In [1]: import numpy as np

In [2]: np.set_printoptions(precision=2, suppress=True, linewidth=120, sign=" ")

In [3]: m1 = np.load("w.npy")

In [4]: m1
Out[4]: 
array([[  4,   5,   6,   7,   8],
       [  9,  10,  11,  12,  13],
       [ 14,  15,  16,  17,  18],
       [ 19,  20,  21,  22,  23],
       [ 24,  25,  26,  27,  28]])

In [5]: # looks like rank 2

In [6]: np.argsort(-np.linalg.norm(m1, axis=0).round(6), kind="stable")[:3]
Out[6]: array([ 4,  3,  2])

In [7]: np.linalg.cond(m1) > 100
Out[7]: np.True_

In [8]: T = np.stack([m1, 4 * m1, m1[::-1]])

In [9]: np.linalg.matrix_rank(T)
Out[9]: array([ 2,  2,  2])

In [10]: T.shape
Out[10]: (3, 5, 5)

In [11]: r = np.linalg.matrix_rank(m1)

In [12]: r
Out[12]: np.int64(2)

In [13]: ns = np.linalg.svd(m1)[2][r:].T

In [14]: [int(np.linalg.matrix_rank(m1[:i])) for i in range(1, len(m1) + 1)]
Out[14]: [1, 2, 2, 2, 2]

In [15]: [int(np.linalg.matrix_rank(np.delete(m1, i, axis=0))) for i in range(5)]
Out[15]: [2, 2, 2, 2, 2]

In [16]: W0 = np.loadtxt("out1.csv", delimiter=",")

In [17]: W0
Out[17]: 
array([[  1.05,   5.85,   6.41,  -0.12],
       [ 12.88,   9.7 ,  12.27,  16.38],
       [  2.52,   1.16,   4.16,   7.98],
       [ -3.8 ,   0.  ,  -6.21,   0.13],
       [ -3.99,  -3.16,   3.79,   0.39],
       [ -5.09,  -0.71,   4.21,  -4.26],
       [-16.  , -10.27,  -3.57, -12.73],
       [  4.03,   4.55,   8.61,   6.15],
       [  5.15,  10.04,   4.09,   3.83],
       [-12.81,  -3.05,  -8.55, -12.87],
       [  0.15,   5.16,   1.  ,   0.32],
       [ -4.26,   4.16,  -4.25,  -5.46],
       [-16.53,  -5.25, -19.62, -14.63],
       [ -0.45,   3.21,   5.77,  -0.05],
       [ -5.04,  -2.11,  -3.9 ,  -0.61],
       [ -2.18,   5.94,  -1.08,  -4.24],
       [  8.74,   4.99,   8.89,  14.38],
       [ -7.92, -11.72,  -1.18,   3.13],
       [ 11.28,   9.68,   7.2 ,  14.76],
       [ 31.93,  17.61,  25.11,  40.32]])

In [18]: Y = np.array([[0, 1], [1, 1], [0, 0], [0, 0]])

In [19]: np.linalg.matrix_rank(np.vstack([W0, Y.T]))
Out[19]: np.int64(4)

In [20]: np.linalg.matrix_rank(W0 @ Y)
Out[20]: np.int64(2)

In [21]: np.einsum("ij->j", W0)
Out[21]: array([-0.34, 45.78, 43.15, 52.8 ])

In [22]: cen = (W0 - W0.mean(axis=0)) / W0.std(axis=0)

In [23]: cen.std(axis=0)
Out[23]: array([ 1.,  1.,  1.,  1.])

In [24]: np.argwhere(np.abs(cen) > 2)
Out[24]: 
array([[ 12,   2],
       [ 17,   1],
       [ 19,   0],
       [ 19,   1],
       [ 19,   2],
       [ 19,   3]])

In [25]: beta = np.linalg.lstsq(np.delete(cen, 0, axis=1), cen[:, 0])[0]

In [26]: np.abs(beta).argmax()
Out[26]: np.int64(2)

In [27]: beta
Out[27]: array([ 0.35,  0.12,  0.61])

In [28]: z = W0[:, 3] > np.median(W0[:, 3])

In [29]: r0 = W0[z].mean(axis=0) - W0[~z].mean(axis=0)

In [30]: ((W0 - W0.mean(axis=0)) @ r0 > 0).astype(int)
Out[30]: array([ 1,  1,  1,  0,  0,  0,  0,  1,  1,  0,  0,  0,  0,  0,  0,  0,  1,  0,  1,  1])

In [31]: (((W0 - W0.mean(axis=0)) @ r0 > 0) == z).mean()
Out[31]: np.float64(0.8)

In [32]: z.astype(int)
Out[32]: array([ 0,  1,  1,  0,  1,  0,  0,  1,  1,  0,  1,  0,  0,  0,  0,  0,  1,  1,  1,  1])

In [33]: np.argsort(-np.abs(r0).round(6), kind="stable")
Out[33]: array([ 3,  0,  2,  1])

In [34]: feats = np.load("arr.npy")

In [35]: feats
Out[35]: 
array([[ 1.  ,  0.7 ,  0.49,  0.34],
       [ 0.7 ,  1.  ,  0.7 ,  0.49],
       [ 0.49,  0.7 ,  1.  ,  0.7 ],
       [ 0.34,  0.49,  0.7 ,  1.  ]])

In [36]: G = feats.T @ feats

In [37]: np.linalg.eigvalsh(G)[::-1]
Out[37]: array([ 7.42,  0.57,  0.1 ,  0.04])

In [38]: E = np.loadtxt("test14.csv", delimiter=",")

In [39]: E
Out[39]: 
array([[ 0.,  0.,  0.,  0.,  0.,  0.,  3.,  3.,  1.,  0.],
       [ 0.,  0.,  0.,  0.,  0.,  0.,  0.,  0.,  0.,  0.],
       [ 0.,  0., -2.,  0.,  0.,  1.,  0.,  3.,  0., -1.],
       [ 0., -3.,  0., -3., -2., -1.,  0.,  0.,  0.,  0.],
       [-1.,  0., -1.,  3.,  0.,  0.,  0.,  0.,  2., -1.]])

In [40]: np.round(np.trace(np.linalg.pinv(E) @ E), 2)
Out[40]: np.float64(4.0)

In [41]: np.abs(np.diag(np.linalg.qr(E)[1])) > 1e-9
Out[41]: array([ True,  True,  True, False, False])

In [42]: np.allclose(E[:-1].T @ np.linalg.lstsq(E[:-1].T, E[-1])[0], E[-1])
Out[42]: False

In [43]: np.round(E @ np.linalg.pinv(E) @ E, 2) + 0
Out[43]: 
array([[ 0.,  0.,  0.,  0.,  0.,  0.,  3.,  3.,  1.,  0.],
       [ 0.,  0.,  0.,  0.,  0.,  0.,  0.,  0.,  0.,  0.],
       [ 0.,  0., -2.,  0.,  0.,  1.,  0.,  3.,  0., -1.],
       [ 0., -3.,  0., -3., -2., -1.,  0.,  0.,  0.,  0.],
       [-1.,  0., -1.,  3.,  0.,  0.,  0.,  0.,  2., -1.]])
